$ python3 -q
>>> import numpy as np
>>> np.set_printoptions(precision=2, suppress=True, linewidth=200)
>>> def rd(a):
...     return np.round(a, 2) + 0
... 
>>> m1 = np.load("run12.npy")
>>> m1
array([[ 0, -5, -3, -4, -2,  5,  1, -3,  1,  2,  0,  4,  1, -2,  3, -4],
       [-5,  0, -5, -3, -4, -2,  5,  1, -3,  1,  2,  0,  4,  1, -2,  3],
       [-3, -5,  0, -5, -3, -4, -2,  5,  1, -3,  1,  2,  0,  4,  1, -2],
       [-4, -3, -5,  0, -5, -3, -4, -2,  5,  1, -3,  1,  2,  0,  4,  1],
       [-2, -4, -3, -5,  0, -5, -3, -4, -2,  5,  1, -3,  1,  2,  0,  4],
       [ 5, -2, -4, -3, -5,  0, -5, -3, -4, -2,  5,  1, -3,  1,  2,  0],
       [ 1,  5, -2, -4, -3, -5,  0, -5, -3, -4, -2,  5,  1, -3,  1,  2],
       [-3,  1,  5, -2, -4, -3, -5,  0, -5, -3, -4, -2,  5,  1, -3,  1],
       [ 1, -3,  1,  5, -2, -4, -3, -5,  0, -5, -3, -4, -2,  5,  1, -3],
       [ 2,  1, -3,  1,  5, -2, -4, -3, -5,  0, -5, -3, -4, -2,  5,  1],
       [ 0,  2,  1, -3,  1,  5, -2, -4, -3, -5,  0, -5, -3, -4, -2,  5],
       [ 4,  0,  2,  1, -3,  1,  5, -2, -4, -3, -5,  0, -5, -3, -4, -2],
       [ 1,  4,  0,  2,  1, -3,  1,  5, -2, -4, -3, -5,  0, -5, -3, -4],
       [-2,  1,  4,  0,  2,  1, -3,  1,  5, -2, -4, -3, -5,  0, -5, -3],
       [ 3, -2,  1,  4,  0,  2,  1, -3,  1,  5, -2, -4, -3, -5,  0, -5],
       [-4,  3, -2,  1,  4,  0,  2,  1, -3,  1,  5, -2, -4, -3, -5,  0]])
>>> # symmetric, so the eigenvalues are real
>>> x = np.array([3, 3, 0, 1, 1, 0, 3, 0, 2, 3, 1, 3, 0, 0, 0, 1])
>>> np.sign((m1 @ x).round(6))
array([-1, -1, -1, -1, -1, -1,  1, -1, -1, -1, -1,  1, -1, -1,  1,  1])
>>> (m1 @ x).argmax()
np.int64(6)
>>> np.linalg.norm(m1 @ x) <= np.linalg.norm(m1, 2) * np.linalg.norm(x) + 1e-9
np.True_
>>> np.trace(m1)
np.int64(0)
>>> np.abs(m1).max()
np.int64(5)
>>> np.count_nonzero(m1)
np.int64(228)
>>> m1.sum(axis=0)
array([ -6,  -7, -13, -15, -18, -17, -16, -21, -21, -16, -17, -18, -15, -13,  -7,  -6])
>>> np.linalg.rank(m1)
Traceback (most recent call last):
  File "<python-input-14>", line 1, in <module>
    np.linalg.rank(m1)
    ^^^^^^^^^^^^^^
AttributeError: module 'numpy.linalg' has no attribute 'rank'
>>> np.linalg.matrix_rank(m1)
np.int64(16)
>>> m1[16]
Traceback (most recent call last):
  File "<python-input-16>", line 1, in <module>
    m1[16]
    ~~^^^^
IndexError: index 16 is out of bounds for axis 0 with size 16
>>> m1.shape
(16, 16)
>>> m1.sum(axis=1)
array([ -6,  -7, -13, -15, -18, -17, -16, -21, -21, -16, -17, -18, -15, -13,  -7,  -6])
>>> np.unravel_index(np.abs(m1).argmax(), m1.shape)
(np.int64(0), np.int64(1))
>>> rd(m1.mean(axis=0))
array([-0.38, -0.44, -0.81, -0.94, -1.12, -1.06, -1.  , -1.31, -1.31, -1.  , -1.06, -1.12, -0.94, -0.81, -0.44, -0.38])
